% python3 -q
>>> import numpy as np
>>> np.set_printoptions(suppress=True, linewidth=140)
>>> def rd(a):
...     return np.round(a, 3) + 0
... 
>>> m1 = np.array([[1, 2, 0, 0], [-1, 0, 0, 0], [0, 0, 1, 2], [0, 0, -1, 0]])
>>> r0 = np.array([0, 0, 0, 2])
>>> Y = m1 + np.outer(r0, np.eye(4)[2])
>>> rd(np.linalg.det(Y) / np.linalg.det(m1)), rd(1 + np.linalg.solve(m1, r0)[2])
(np.float64(-1.0), np.float64(-1.0))
>>> np.linalg.matrix_rank(Y - m1)
np.int64(1)
>>> Y = np.array([[-1, 3, 1], [2, -3, 0]])
>>> W2 = np.kron(Y, m1)
>>> W2
array([[-1, -2,  0,  0,  3,  6,  0,  0,  1,  2,  0,  0],
       [ 1,  0,  0,  0, -3,  0,  0,  0, -1,  0,  0,  0],
       [ 0,  0, -1, -2,  0,  0,  3,  6,  0,  0,  1,  2],
       [ 0,  0,  1,  0,  0,  0, -3,  0,  0,  0, -1,  0],
       [ 2,  4,  0,  0, -3, -6,  0,  0,  0,  0,  0,  0],
       [-2,  0,  0,  0,  3,  0,  0,  0,  0,  0,  0,  0],
       [ 0,  0,  2,  4,  0,  0, -3, -6,  0,  0,  0,  0],
       [ 0,  0, -2,  0,  0,  0,  3,  0,  0,  0,  0,  0]])
>>> W2.shape
(8, 12)
>>> Y = W2 / np.linalg.norm(W2, axis=1, keepdims=True)
>>> G = Y @ Y.T
>>> np.argwhere(np.triu(np.abs(G) > 0.95, 1))
array([], shape=(0, 2), dtype=int64)
>>> (np.abs(G) > 0.9).astype(int)
array([[1, 0, 0, 0, 1, 0, 0, 0],
       [0, 1, 0, 0, 0, 1, 0, 0],
       [0, 0, 1, 0, 0, 0, 1, 0],
       [0, 0, 0, 1, 0, 0, 0, 1],
       [1, 0, 0, 0, 1, 0, 0, 0],
       [0, 1, 0, 0, 0, 1, 0, 0],
       [0, 0, 1, 0, 0, 0, 1, 0],
       [0, 0, 0, 1, 0, 0, 0, 1]])
>>> rd(np.linalg.norm(Y, axis=1))
array([1., 1., 1., 1., 1., 1., 1., 1.])
>>> K = np.loadtxt("a.csv", delimiter=",")
>>> K
array([[ 6.,  0.,  2., -2.,  1., -2.,  0., -2., -2., -2.],
       [ 0.,  5.,  0.,  0.,  0.,  0.,  0.,  0.,  0.,  0.],
       [ 2.,  0.,  9., -4.,  2., -4.,  0., -4., -4., -4.],
       [-2.,  0., -4.,  9., -2.,  4.,  0.,  4.,  4.,  4.],
       [ 1.,  0.,  2., -2.,  6., -2.,  0., -2., -2., -2.],
       [-2.,  0., -4.,  4., -2.,  9.,  0.,  4.,  4.,  4.],
       [ 0.,  0.,  0.,  0.,  0.,  0.,  5.,  0.,  0.,  0.],
       [-2.,  0., -4.,  4., -2.,  4.,  0.,  9.,  4.,  4.],
       [-2.,  0., -4.,  4., -2.,  4.,  0.,  4.,  9.,  4.],
       [-2.,  0., -4.,  4., -2.,  4.,  0.,  4.,  4.,  9.]])
>>> x = np.ones(10)
>>> for _ in range(5):
...     x = K @ x
...     x /= np.linalg.norm(x)
...     print(round(x @ K @ x, 3))
... 
27.378
30.891
30.997
31.0
31.0
>>> rd(x)
array([-0.196,  0.   , -0.392,  0.392, -0.196,  0.392,  0.   ,  0.392,  0.392,  0.392])
>>> rd(np.linalg.eigvalsh(K)[-1])
np.float64(31.0)
>>> Y = np.linalg.inv(K)
>>> np.allclose(Y, K.T)
False
>>> rd(K @ Y)
array([[1., 0., 0., 0., 0., 0., 0., 0., 0., 0.],
       [0., 1., 0., 0., 0., 0., 0., 0., 0., 0.],
       [0., 0., 1., 0., 0., 0., 0., 0., 0., 0.],
       [0., 0., 0., 1., 0., 0., 0., 0., 0., 0.],
       [0., 0., 0., 0., 1., 0., 0., 0., 0., 0.],
       [0., 0., 0., 0., 0., 1., 0., 0., 0., 0.],
       [0., 0., 0., 0., 0., 0., 1., 0., 0., 0.],
       [0., 0., 0., 0., 0., 0., 0., 1., 0., 0.],
       [0., 0., 0., 0., 0., 0., 0., 0., 1., 0.],
       [0., 0., 0., 0., 0., 0., 0., 0., 0., 1.]])
>>> rd(np.linalg.cond(K))
np.float64(6.2)
